$ ipython --no-banner

In [1]: import numpy as np

In [2]: np.set_printoptions(precision=2, suppress=True, linewidth=200, floatmode="fixed")

In [3]: arr = np.load("w.npy")

In [4]: arr
Out[4]: 
array([[ 2.00, -3.00,  0.00],
       [-3.00,  6.00, -3.00],
       [ 0.00, -3.00, -2.00]])

In [5]: # symmetric

In [6]: O, Rm = np.linalg.qr(arr)

In [7]: np.trace(O @ O.T)
Out[7]: np.float64(3.0)

In [8]: np.round(O @ Rm, 2) + 0
Out[8]: 
array([[ 2.00, -3.00,  0.00],
       [-3.00,  6.00, -3.00],
       [ 0.00, -3.00, -2.00]])

In [9]: O
Out[9]: 
array([[-0.55, -0.22,  0.80],
       [ 0.83, -0.15,  0.53],
       [-0.00,  0.96,  0.27]])

In [10]: O.shape, Rm.shape
Out[10]: ((3, 3), (3, 3))

In [11]: B = np.linalg.inv(O)

In [12]: np.allclose(B, O.T)
Out[12]: True

In [13]: round(float(np.linalg.cond(O)), 2)
Out[13]: 1.0

In [14]: round(float(np.linalg.det(O) * np.linalg.det(B)), 2)
Out[14]: 1.0

In [15]: W0 = np.array([[1.0, -0.9, -0.7], [0.9, -0.9, 1.0], [-0.6, 0.1, 0.7]])

In [16]: x = np.array([1, -2, 2])

In [17]: rhs = W0 @ x

In [18]: rhs
Out[18]: array([1.40, 4.70, 0.60])

In [19]: np.linalg.solve(W0, rhs)
Out[19]: array([ 1.00, -2.00,  2.00])

In [20]: np.linalg.solve(W0, W0[:, 2])
Out[20]: array([ 0.00, -0.00,  1.00])

In [21]: np.round(np.linalg.solve(W0.T, W0[1]), 2) + 0
Out[21]: array([0.00, 1.00, 0.00])

In [22]: np.linalg.solve(W0, -1 * rhs)
Out[22]: array([-1.00,  2.00, -2.00])

In [23]: rng = np.random.default_rng(1412)

In [24]: B = W0 + rng.integers(-2, 3, (3, 2)) @ rng.integers(-2, 3, (2, 3))

In [25]: B
Out[25]: 
array([[ 1.00,  1.10,  2.30],
       [-1.10, -1.90,  0.00],
       [-0.60,  4.10,  6.70]])

In [26]: np.linalg.matrix_rank(B - W0, tol=1e-8)
Out[26]: np.int64(2)

In [27]: B - W0
Out[27]: 
array([[ 0.00,  2.00,  3.00],
       [-2.00, -1.00, -1.00],
       [ 0.00,  4.00,  6.00]])

In [28]: np.abs(B - W0).sum(axis=1)
Out[28]: array([ 5.00,  4.00, 10.00])

In [29]: lab = rng.permutation(3)

In [30]: lab
Out[30]: array([0, 1, 2])

In [31]: B = W0[lab][:, lab]

In [32]: B
Out[32]: 
array([[ 1.00, -0.90, -0.70],
       [ 0.90, -0.90,  1.00],
       [-0.60,  0.10,  0.70]])

In [33]: np.round(np.linalg.det(B), 2), round(np.linalg.det(W0[lab]), 2)
Out[33]: (np.float64(0.69), np.float64(0.69))

In [34]: O, Rm = np.linalg.qr(B)

In [35]: O
Out[35]: 
array([[-0.68, -0.20,  0.71],
       [-0.61, -0.38, -0.69],
       [ 0.41, -0.90,  0.14]])

In [36]: np.trace(O @ O.T)
Out[36]: np.float64(3.0)

In [37]: round(abs(Rm[0, 0]), 2), round(float(np.linalg.norm(B[:, 0])), 2)
Out[37]: (np.float64(1.47), 1.47)

In [38]: Rm
Out[38]: 
array([[-1.47,  1.20,  0.15],
       [ 0.00,  0.43, -0.88],
       [ 0.00,  0.00, -1.09]])

In [39]: O @ Rm
Out[39]: 
array([[ 1.00, -0.90, -0.70],
       [ 0.90, -0.90,  1.00],
       [-0.60,  0.10,  0.70]])

In [40]: x = np.array([8, 2, -8])

In [41]: h1 = np.maximum(arr @ x, 0)

In [42]: np.maximum(arr @ x, 0) - np.maximum(-arr @ x, 0)
Out[42]: array([10.00, 12.00, 10.00])

In [43]: K = np.load("mat.npy")

In [44]: K
Out[44]: 
array([[  7,   6],
       [ -7,  -6],
       [ -7,  -6],
       [-14, -12]])

In [45]: rank = np.linalg.matrix_rank(K)

In [46]: rank
Out[46]: np.int64(1)

In [47]: N = np.linalg.svd(K)[2][rank:].T

In [48]: N.shape
Out[48]: (2, 1)

In [49]: np.allclose(K @ N, 0)
Out[49]: True

In [50]: N @ N.T
Out[50]: 
array([[ 0.42, -0.49],
       [-0.49,  0.58]])

In [51]: [int(np.linalg.matrix_rank(K[:, :j + 1])) for j in range(2)]
Out[51]: [1, 1]

In [52]: np.round(K @ N, 2) + 0
Out[52]: 
array([[0.00],
       [0.00],
       [0.00],
       [0.00]])
